In [1]: import numpy as np

In [2]: from numpy import linalg as LA

In [3]: np.set_printoptions(suppress=True, linewidth=140)

In [4]: rd = lambda a: np.round(a, 2) + 0

In [5]: arr = np.array([[-1.6, 1.2, 0.4],
   ...:     [-1.7, 0.9, 1.1],
   ...:     [-0.8, -0.3, -1.7],
   ...:     [-0.3, -0.1, 1.0],
   ...:     [-0.2, -1.5, -1.1],
   ...:     [0.0, 0.3, 0.2],
   ...:     [-1.0, 0.6, -0.3],
   ...:     [0.2, 1.1, -0.5],
   ...:     [0.2, 0.5, 1.3],
   ...:     [0.1, 0.9, 2.2],
   ...:     [0.1, 0.3, -1.3],
   ...:     [1.0, -7.0, -14.0],
   ...:     [0.2, 0.9, -0.2],
   ...:     [0.1, 0.1, 0.0],
   ...:     [-0.2, 0.2, 0.0],
   ...:     [0.8, 0.3, 0.7],
   ...:     [0.1, 0.5, 1.9],
   ...:     [-1.3, 1.0, 0.8]])

In [6]: arr
Out[6]: 
array([[ -1.6,   1.2,   0.4],
       [ -1.7,   0.9,   1.1],
       [ -0.8,  -0.3,  -1.7],
       [ -0.3,  -0.1,   1. ],
       [ -0.2,  -1.5,  -1.1],
       [  0. ,   0.3,   0.2],
       [ -1. ,   0.6,  -0.3],
       [  0.2,   1.1,  -0.5],
       [  0.2,   0.5,   1.3],
       [  0.1,   0.9,   2.2],
       [  0.1,   0.3,  -1.3],
       [  1. ,  -7. , -14. ],
       [  0.2,   0.9,  -0.2],
       [  0.1,   0.1,   0. ],
       [ -0.2,   0.2,   0. ],
       [  0.8,   0.3,   0.7],
       [  0.1,   0.5,   1.9],
       [ -1.3,   1. ,   0.8]])

In [7]: out = np.c_[arr[:, :1] @ np.array([[1]]), np.array([-1, 0, -3, 0, 3, 2, 1, -2, 2, -2, 1, 0, 3, 1, 2, 3, 0, 2])]

In [8]: print(out)
[[-1.6 -1. ]
 [-1.7  0. ]
 [-0.8 -3. ]
 [-0.3  0. ]
 [-0.2  3. ]
 [ 0.   2. ]
 [-1.   1. ]
 [ 0.2 -2. ]
 [ 0.2  2. ]
 [ 0.1 -2. ]
 [ 0.1  1. ]
 [ 1.   0. ]
 [ 0.2  3. ]
 [ 0.1  1. ]
 [-0.2  2. ]
 [ 0.8  3. ]
 [ 0.1  0. ]
 [-1.3  2. ]]

In [9]: rd(LA.norm(LA.qr(arr)[0].T @ out, axis=0) ** 2 / ((out ** 2).sum(axis=0) + 1e-12))
Out[9]: array([1.  , 0.01])

In [10]: rd(LA.norm(out - arr @ LA.lstsq(arr, out)[0], axis=0))
Out[10]: array([0.  , 7.95])
